$ python3 -q
>>> import numpy as np
>>> from numpy import linalg as LA
>>> np.set_printoptions(precision=3, suppress=True, linewidth=140, legacy="1.25")
>>> def rd(a):
...     return np.round(a, 3) + 0
... 
>>> W0 = np.load("block3.npy")
>>> print(W0)
[[ 4  5  6  7  8  9 10]
 [11 12 13 14 15 16 17]
 [18 19 20 21 22 23 24]
 [25 26 27 28 29 30 31]
 [32 33 34 35 36 37 38]
 [39 40 41 42 43 44 45]
 [46 47 48 49 50 51 52]
 [53 54 55 56 57 58 59]
 [60 61 62 63 64 65 66]
 [67 68 69 70 71 72 73]
 [74 75 76 77 78 79 80]]
>>> # rank 2
>>> print(rd(LA.norm(W0, axis=1)))
[ 19.261  37.417  55.812  74.27   92.752 111.247 129.75  148.257 166.766 185.278 203.792]
>>> print(W0[2] @ W0[1])
2086
>>> print(rd(LA.norm(W0, axis=0)))
[148.731 151.625 154.535 157.461 160.403 163.359 166.328]
>>> print(rd(LA.norm(W0, 2)))
416.892
>>> print(LA.norm(W0, axis=1).argmax())
10
>>> print(rd(LA.norm(W0[2] - W0[1])))
18.52
>>> print(rd(LA.norm(W0[2], 1)), rd(LA.norm(W0[2], np.inf)))
147.0 24.0
>>> print(rd(LA.norm(W0, 1)), rd(LA.norm(W0, np.inf)))
495.0 539.0
>>> print(LA.cond(W0) > 100)
True
>>> print(rd(LA.norm(W0, 2) / LA.norm(W0)))
1.0
>>> print(LA.matrix_rank(W0, rtol=0.1))
1
>>> print(np.argsort(-LA.norm(W0, axis=0).round(6), kind="stable")[:3])
[6 5 4]
>>> E = np.loadtxt("mat.csv", delimiter=",")
>>> print(E)
[[-0.8  0.6  1.   1.2]
 [-1.1 -0.6  1.6  0.4]
 [ 0.6  0.6 -0.7 -0.7]
 [-2.  -1.2  0.1  0.9]
 [-1.5  1.3  1.9 -0.3]
 [ 1.7  0.1  1.4 -1.9]
 [ 1.5  0.1 -1.3  0.1]
 [-0.3  0.8 -1.6 -0.4]
 [ 1.1  1.2 -0.9 -0.7]
 [ 0.5 -0.8 -0.1 -0.6]
 [ 0.2  1.6 -0.1  0.4]
 [-0.7 -0.1  0.5  0.1]]
>>> G = np.cov(E, rowvar=False)
>>> print(rd(np.median(E, axis=0)))
[-0.05  0.35  0.   -0.1 ]
>>> print(G.shape)
(4, 4)
>>> print(np.argwhere(np.triu(np.abs(np.corrcoef(E.T)) > 0.8, 1)))
[]
>>> print(rd(E.std(axis=0)))
[1.141 0.839 1.106 0.796]
>>> labels = E[:, 2] > np.median(E[:, 2])
>>> u = E[labels].mean(axis=0) - E[~labels].mean(axis=0)
>>> print(labels.astype(int))
[1 1 0 1 1 1 0 0 0 0 0 1]
>>> print(rd(u))
[-1.333 -0.567  1.867  0.383]
>>> Xc = (E - E.mean(axis=0)) / E.std(axis=0)
>>> print(rd(Xc.std(axis=0)))
[1. 1. 1. 1.]
>>> coef = LA.lstsq(np.delete(Xc, 3, axis=1), Xc[:, 3])[0]
>>> print(np.abs(coef).argmax())
0
>>> D = LA.norm(E[:, None] - E[None], axis=-1)
>>> print(LA.matrix_rank(D ** 2))
6
>>> mat = np.load("a.npy")
>>> print(mat)
[[-5 -5  6  6]
 [-5  0  6  0]
 [ 9  9  0  0]
 [ 9  0  0  0]]
>>> x0 = np.array([2, 0, 1, 2])
>>> rhs = mat @ x0
>>> coef, lr = np.zeros(4), 1 / LA.norm(mat, 2) ** 2
>>> for i in range(6):
...     coef -= lr * mat.T @ (mat @ coef - rhs)
...     if i % 1 == 0: print(i, round(LA.norm(mat @ coef - rhs), 3))
... 
0 17.207
1 13.858
2 11.206
3 9.105
4 7.441
5 6.124
>>> print(rd(coef))
[1.678 0.148 0.949 1.074]
>>> print(rd(LA.cond(mat)))
5.677
>>> P = np.triu(np.array([[0, 2, -2, -2], [-1, 3, -2, 1], [0, -3, 0, 1], [-3, 0, 3, -2]]), 1) + np.eye(4)
>>> M2 = P @ mat @ LA.inv(P)
>>> print(rd(np.poly(M2)))
[   1.    5. -187.  270. 2916.]
>>> print(np.trace(M2), np.trace(mat))
-5.0 -5
>>> rng = np.random.default_rng(484766)
>>> labels = rng.permutation(4)
>>> print(labels)
[0 3 1 2]
>>> M2 = mat[labels][:, labels]
>>> print(np.allclose(M2, mat))
False
>>> print(rd(np.sort(np.abs(LA.eigvals(M2)))))
[ 3.252  6.342  8.514 16.604]
>>> print(np.diag(M2))
[-5  0  0  0]
>>> labels = rng.permutation(4)
>>> M2 = mat[:, labels] * rng.choice([-1, 1], 4)
>>> print(M2)
[[-5  6 -6 -5]
 [ 0  0 -6 -5]
 [ 9  0  0  9]
 [ 0  0  0  9]]
>>> left, _, Vt = LA.svd(mat.T @ M2)
>>> print(labels)
[1 3 2 0]
>>> m1 = np.load("case9.npy")
>>> print(m1)
[[ 4.  8.  6.  6.  0.  0.  3.  1.  2.  3.  3.  1.  1.  1.]
 [ 2.  7.  2.  1.  2.  0.  3.  2.  2.  3.  3.  2.  0.  2.]
 [ 5.  9.  7.  6.  1.  0.  1.  0.  0.  0.  0.  2.  2.  0.]
 [ 0.  1.  4.  3.  0.  1.  2.  0.  0.  3.  3.  0.  2.  3.]
 [ 0.  0.  0.  0.  0.  0. -2. -2.  1. -1.  1. -2.  1. -1.]
 [ 0.  0.  0.  0. -1.  2.  2. -2.  1.  2. -1.  2. -2.  1.]
 [ 0.  0.  0.  0. -2.  1.  2.  0.  0.  1.  0.  2.  0. -1.]
 [ 0.  0.  0.  0.  0. -1.  2.  0.  2.  2.  1. -1.  1.  2.]
 [ 0.  0.  0.  0. -1.  2.  0.  1.  1. -2.  1. -2. -2. -2.]
 [ 0.  0.  0.  0. -1. -1.  2.  2.  2.  0. -1.  1.  2.  1.]
 [ 0.  0.  0.  0.  1.  2.  0.  0.  2. -1.  1.  1.  0. -2.]
 [ 0.  0.  0.  0. -2.  2.  2.  1. -2.  2.  1. -1.  0. -2.]
 [ 0.  0.  0.  0. -1.  1.  0.  2.  1.  2.  0. -1.  0. -1.]
 [ 0.  0.  0.  0. -2.  0. -1.  0. -1.  2.  1.  2.  0.  1.]]
>>> print(np.allclose(m1, m1.T))
False
>>> print(np.allclose(m1 @ m1.T, m1.T @ m1))
False
>>> print(rd(np.sort(np.abs(LA.eigvals(m1)))))
[ 1.039  1.039  1.424  1.695  2.467  2.467  3.494  3.494  4.161  4.359  4.359  4.509  6.595 16.907]
>>> assert m1 == m1.T
Traceback (most recent call last):
  File "<python-input-65>", line 1, in <module>
    assert m1 == m1.T
           ^^^^^^^^^^
ValueError: The truth value of an array with more than one element is ambiguous. Use a.any() or a.all()
>>> w1 = np.array([[6, 5],
...     [4, 9],
...     [4, 6],
...     [9, 4],
...     [3, 6],
...     [9, 7],
...     [1, 3],
...     [5, 0],
...     [1, 1],
...     [1, 2],
...     [9, 9],
...     [8, 3],
...     [5, 7],
...     [8, 0]])
>>> coef = np.array([0, 1])
>>> hid = np.maximum(m1 @ w1 + coef, 0)
>>> print((hid > 0).astype(int))
[[1 1]
 [1 1]
 [1 1]
 [1 1]
 [0 1]
 [1 1]
 [1 1]
 [1 1]
 [0 0]
 [1 1]
 [1 1]
 [1 1]
 [1 1]
 [1 1]]
>>> print(LA.matrix_rank(hid))
2
>>> W2 = np.array([[-5, -3], [-2, 0]])
>>> print(w1 @ W2)
[[-40 -18]
 [-38 -12]
 [-32 -12]
 [-53 -27]
 [-27  -9]
 [-59 -27]
 [-11  -3]
 [-25 -15]
 [ -7  -3]
 [ -9  -3]
 [-63 -27]
 [-46 -24]
 [-39 -15]
 [-40 -24]]
>>> print(hid @ W2)
[[-1389.  -585.]
 [-1004.  -420.]
 [-1294.  -534.]
 [ -822.  -366.]
 [   -8.     0.]
 [  -81.   -45.]
 [  -90.   -42.]
 [ -133.   -57.]
 [    0.     0.]
 [ -103.   -57.]
 [ -181.   -69.]
 [  -54.   -12.]
 [  -23.    -9.]
 [ -143.   -81.]]
